In [1]: import numpy as np

In [2]: from numpy import linalg as LA

In [3]: np.set_printoptions(precision=2, suppress=True, linewidth=160, sign=" ")

In [4]: M = np.load("w.npy")

In [5]: M
Out[5]: 
array([[ 0.3 ,  0.73, -0.15,  0.09],
       [ 0.81,  0.91, -0.82,  0.41],
       [-0.97, -0.66,  0.77, -0.92],
       [-0.88, -1.  , -0.99, -0.95],
       [ 0.7 ,  1.  ,  1.  ,  0.98],
       [ 0.96,  1.  ,  1.  ,  0.99],
       [ 0.86, -0.06, -0.64,  0.79],
       [-0.78,  0.91,  0.88, -0.68],
       [ 0.91,  0.98,  0.33,  0.87],
       [ 0.99,  0.11, -0.97,  0.96]])

In [6]: Ac = M - M.mean(axis=1)
Traceback (most recent call last):
  Cell In[6], line 1
    Ac = M - M.mean(axis=1)
ValueError: operands could not be broadcast together with shapes (10,4) (10,) 


In [7]: Ac = M - M.mean(axis=0)

In [8]: Uu, sv, vt = LA.svd(Ac, full_matrices=False)

In [9]: sv
Out[9]: array([ 3.79,  2.79,  1.23,  0.23])

In [10]: np.abs(vt[0]).argmax()
Out[10]: np.int64(0)

In [11]: vt[0] * np.sign(vt[0, np.abs(vt[0]).argmax()])
Out[11]: array([ 0.63,  0.46,  0.07,  0.62])

In [12]: LA.matrix_rank(Ac)
Out[12]: np.int64(4)

In [13]: G = np.cov(M, rowvar=False)

In [14]: np.polyfit(M[:, 1], M[:, 0], 1)
Out[14]: array([ 0.64,  0.04])

In [15]: np.argsort(-M.std(axis=0).round(6), kind="stable")
Out[15]: array([ 2,  0,  3,  1])

In [16]: M.std(axis=0)
Out[16]: array([ 0.79,  0.71,  0.81,  0.77])

In [17]: np.argwhere(np.triu(np.abs(np.corrcoef(M.T)) > 0.8, 1))
Out[17]: array([[ 0,  3]])

In [18]: np.round(np.corrcoef(M.T), 2) + 0
Out[18]: 
array([[ 1.  ,  0.58, -0.15,  0.98],
       [ 0.58,  1.  ,  0.44,  0.59],
       [-0.15,  0.44,  1.  ,  0.  ],
       [ 0.98,  0.59,  0.  ,  1.  ]])

In [19]: round(float(np.corrcoef(M[:, 1], M[:, 0])[0, 1]), 2)
Out[19]: 0.58

In [20]: G.shape
Out[20]: (4, 4)

In [21]: D = LA.norm(M[:, None] - M[None], axis=-1)

In [22]: LA.norm(M, axis=1)
Out[22]: array([ 0.81,  1.52,  1.68,  1.91,  1.86,  1.98,  1.33,  1.64,  1.63,  1.69])

In [23]: D.mean(axis=1).argmax()
Out[23]: np.int64(3)

In [24]: D.shape
Out[24]: (10, 10)

In [25]: x0 = np.array([-8, 8, 8, 4])

In [26]: y = M @ x0

In [27]: coef, lr = np.zeros(4), 1 / LA.norm(M, 2) ** 2

In [28]: for i in range(30):
    ...:     coef -= lr * M.T @ (M @ coef - y)
    ...:     if i % 10 == 0: print(i, round(LA.norm(M @ coef - y), 2))
    ...: 
0 17.69
10 2.03
20 1.78

In [29]: np.round(LA.cond(M), 2)
Out[29]: np.float64(18.03)

In [30]: coef
Out[30]: array([-2.6 ,  7.08,  9.16, -0.89])

In [31]: Ac = M - M.mean(axis=0)

In [32]: evecs = LA.svd(Ac)[2][:3]

In [33]: B = Ac - Ac @ evecs.T @ evecs

In [34]: B.std(axis=0)
Out[34]: array([ 0.05,  0.01,  0.01,  0.05])

In [35]: round(float(LA.norm(B) / LA.norm(Ac)), 2)
Out[35]: 0.05

In [36]: np.diag(evecs.T @ evecs)
Out[36]: array([ 0.48,  0.99,  0.98,  0.56])

In [37]: B = np.array([[1, 3, -3, -1, 3], [-2, 1, 0, 1, 3], [1, -2, 1, -3, -1]])

In [38]: E = B.T @ B

In [39]: E
Out[39]: 
array([[  6,  -1,  -2,  -6,  -4],
       [ -1,  14, -11,   4,  14],
       [ -2, -11,  10,   0, -10],
       [ -6,   4,   0,  11,   3],
       [ -4,  14, -10,   3,  19]])

In [40]: # looks like rank 3

In [41]: Uu, sv, vt = LA.svd(E)

In [42]: np.argmax(sv[:-1] / (sv[1:] + 1e-6)) + 1
Out[42]: np.int64(3)

In [43]: B = Uu[:, :3] @ np.diag(sv[:3]) @ vt[:3]

In [44]: round(float(LA.norm(E - B, 2)), 2), np.round(sv[3], 2)
Out[44]: (0.0, np.float64(0.0))

In [45]: LA.matrix_rank(B)
Out[45]: np.int64(3)

In [46]: np.round(LA.norm(E - B) / LA.norm(E), 2)
Out[46]: np.float64(0.0)

In [47]: B.round(2) + 0
Out[47]: 
array([[  6.,  -1.,  -2.,  -6.,  -4.],
       [ -1.,  14., -11.,   4.,  14.],
       [ -2., -11.,  10.,   0., -10.],
       [ -6.,   4.,   0.,  11.,   3.],
       [ -4.,  14., -10.,   3.,  19.]])
